$ ipython --no-banner

In [1]: import numpy as np

In [2]: import numpy.linalg as la

In [3]: np.set_printoptions(precision=3, suppress=True, linewidth=200)

In [4]: def rnd(a):
   ...:     return np.round(a, 3) + 0
   ...: 

In [5]: A = np.loadtxt("data.csv", delimiter=",")

In [6]: rnd(A)
Out[6]: 
array([[-2.759, -2.269, -0.014,  0.173, -1.792],
       [-0.394, -1.102,  2.216,  2.211,  2.198],
       [ 1.577, -1.665, -2.528,  2.084, -0.099],
       [ 0.394, -2.248, -0.467, -2.567,  1.996],
       [-2.365,  1.346, -2.117,  0.391,  1.991]])

In [7]: def softmax(z):
   ...:     e = np.exp(z - z.max(axis=-1, keepdims=True))
   ...:     return e / e.sum(axis=-1, keepdims=True)
   ...: 

In [8]: rnd(softmax(A[1]))
Out[8]: array([0.024, 0.012, 0.324, 0.322, 0.318])

In [9]: scores = A @ A.T / np.sqrt(5)

In [10]: rnd(softmax(scores)[1] @ A)
Out[10]: array([-0.395, -1.102,  2.205,  2.204,  2.193])

In [11]: rnd(softmax(scores + np.triu(np.full(scores.shape, -np.inf), 1)))
Out[11]: 
array([[1.   , 0.   , 0.   , 0.   , 0.   ],
       [0.001, 0.999, 0.   , 0.   , 0.   ],
       [0.001, 0.001, 0.998, 0.   , 0.   ],
       [0.001, 0.001, 0.001, 0.998, 0.   ],
       [0.001, 0.001, 0.001, 0.001, 0.997]])

In [12]: x0 = np.array([0, 0, 0, 0, 2])

In [13]: a = np.maximum(A @ x0, 0)

In [14]: rnd(A.T @ a)
Out[14]: array([-9.576, -8.46 , -0.549,  1.031, 25.558])

In [15]: rnd(np.tanh(A @ x0))
Out[15]: array([-0.998,  1.   , -0.195,  0.999,  0.999])

In [16]: f = np.array([0, 0, 0, 2, 1])

In [17]: A2 = A + np.outer(f, np.eye(5)[2])

In [18]: rnd(la.det(A2) / la.det(A)), rnd(1 + la.solve(A, f)[2])
Out[18]: (np.float64(0.809), np.float64(0.809))

In [19]: rnd(la.norm(A, axis=0))
Out[19]: array([4., 4., 4., 4., 4.])

In [20]: rnd(A.T @ A)
Out[20]: 
array([[16.,  0.,  0.,  0.,  0.],
       [ 0., 16.,  0.,  0.,  0.],
       [ 0.,  0., 16.,  0.,  0.],
       [ 0.,  0.,  0., 16.,  0.],
       [ 0.,  0.,  0.,  0., 16.]])

In [21]: rnd(A[:, 4] @ A[:, 0])
Out[21]: np.float64(0.0)

In [22]: rnd(A @ A.T)
Out[22]: 
array([[16.,  0.,  0.,  0.,  0.],
       [ 0., 16.,  0.,  0.,  0.],
       [ 0.,  0., 16.,  0.,  0.],
       [ 0.,  0.,  0., 16.,  0.],
       [ 0.,  0.,  0.,  0., 16.]])

In [23]: rnd(A[0] @ A[3])
Out[23]: np.float64(0.0)

In [24]: rnd(la.norm(A[0], 1)), rnd(la.norm(A[0], np.inf))
Out[24]: (np.float64(7.006), np.float64(2.759))

In [25]: data = np.load("x.npy")

In [26]: data
Out[26]: 
array([[ 1.1, -4. , -2. ,  4. ,  2. ],
       [-3. , -1.9,  2. , -5. , -2. ],
       [ 3. ,  5. ,  0.1,  2. ,  5. ],
       [ 2. ,  3. , -4. , -3.9,  4. ],
       [ 1. , -4. , -2. ,  4. ,  2.1]])

In [27]: x0 = np.array([1, 0, 5, 4, 3])

In [28]: a = np.maximum(data @ x0, 0)

In [29]: np.maximum(data @ x0, 0) - np.maximum(-data @ x0, 0)
Out[29]: array([ 13.1, -19. ,  26.5, -21.6,  13.3])

In [30]: data * (a > 1e-9)[:, None]
Out[30]: 
array([[ 1.1, -4. , -2. ,  4. ,  2. ],
       [-0. , -0. ,  0. , -0. , -0. ],
       [ 3. ,  5. ,  0.1,  2. ,  5. ],
       [ 0. ,  0. , -0. , -0. ,  0. ],
       [ 1. , -4. , -2. ,  4. ,  2.1]])

In [31]: A2 = data / np.sqrt((data ** 2).mean(axis=1, keepdims=True))

In [32]: la.matrix_rank(A2) == la.matrix_rank(data)
Out[32]: np.True_

In [33]: rnd(A2[2])
Out[33]: array([0.845, 1.408, 0.028, 0.563, 1.408])

In [34]: np.argsort(-la.norm(data, axis=0).round(6), kind="stable")[:3]
Out[34]: array([3, 1, 4])

In [35]: la.cond(data) > 100
Out[35]: np.True_

In [36]: [round(float(x), 3) for x in la.svd(data, compute_uv=False)[:3]]
Out[36]: [10.848, 9.858, 5.612]

In [37]: x0 = np.array([-2, -1, 8, 1, 2])

In [38]: y = data @ x0

In [39]: rnd(y)
Out[39]: array([ -6.2,  14.9,   1.8, -34.9,  -5.8])

In [40]: rnd(la.solve(data, data[:, 0]))
Out[40]: array([1., 0., 0., 0., 0.])

In [41]: W0 = np.array([[6, 6, 8], [4, 4, 7], [9, 7, 7], [2, 9, 1], [9, 4, 3]])

In [42]: W0
Out[42]: 
array([[6, 6, 8],
       [4, 4, 7],
       [9, 7, 7],
       [2, 9, 1],
       [9, 4, 3]])

In [43]: P = W0 @ la.solve(W0.T @ W0, W0.T)

In [44]: rnd(P @ W0[:, 0])
Out[44]: array([6., 4., 9., 2., 9.])

In [45]: rnd(np.diag(P))
Out[45]: array([0.433, 0.439, 0.372, 0.982, 0.773])

In [46]: rnd(la.eigvalsh(P))
Out[46]: array([0., 0., 1., 1., 1.])

In [47]: rnd(P)
Out[47]: 
array([[ 0.433,  0.42 ,  0.253,  0.024, -0.067],
       [ 0.42 ,  0.439,  0.171, -0.082, -0.184],
       [ 0.253,  0.171,  0.372,  0.082,  0.366],
       [ 0.024, -0.082,  0.082,  0.982, -0.057],
       [-0.067, -0.184,  0.366, -0.057,  0.773]])

In [48]: la.matrix_rank(np.eye(5) - P)
Out[48]: np.int64(2)

In [49]: la.lstsq(P[:-1].T, P[-1])[2]
Out[49]: np.int32(3)

In [50]: np.allclose(P[:-1].T @ la.lstsq(P[:-1].T, P[-1])[0], P[-1])
Out[50]: True

In [51]: rnd(np.trace(la.pinv(P) @ P))
Out[51]: np.float64(3.0)

In [52]: rnd(P @ la.pinv(P) @ P)
Out[52]: 
array([[ 0.433,  0.42 ,  0.253,  0.024, -0.067],
       [ 0.42 ,  0.439,  0.171, -0.082, -0.184],
       [ 0.253,  0.171,  0.372,  0.082,  0.366],
       [ 0.024, -0.082,  0.082,  0.982, -0.057],
       [-0.067, -0.184,  0.366, -0.057,  0.773]])
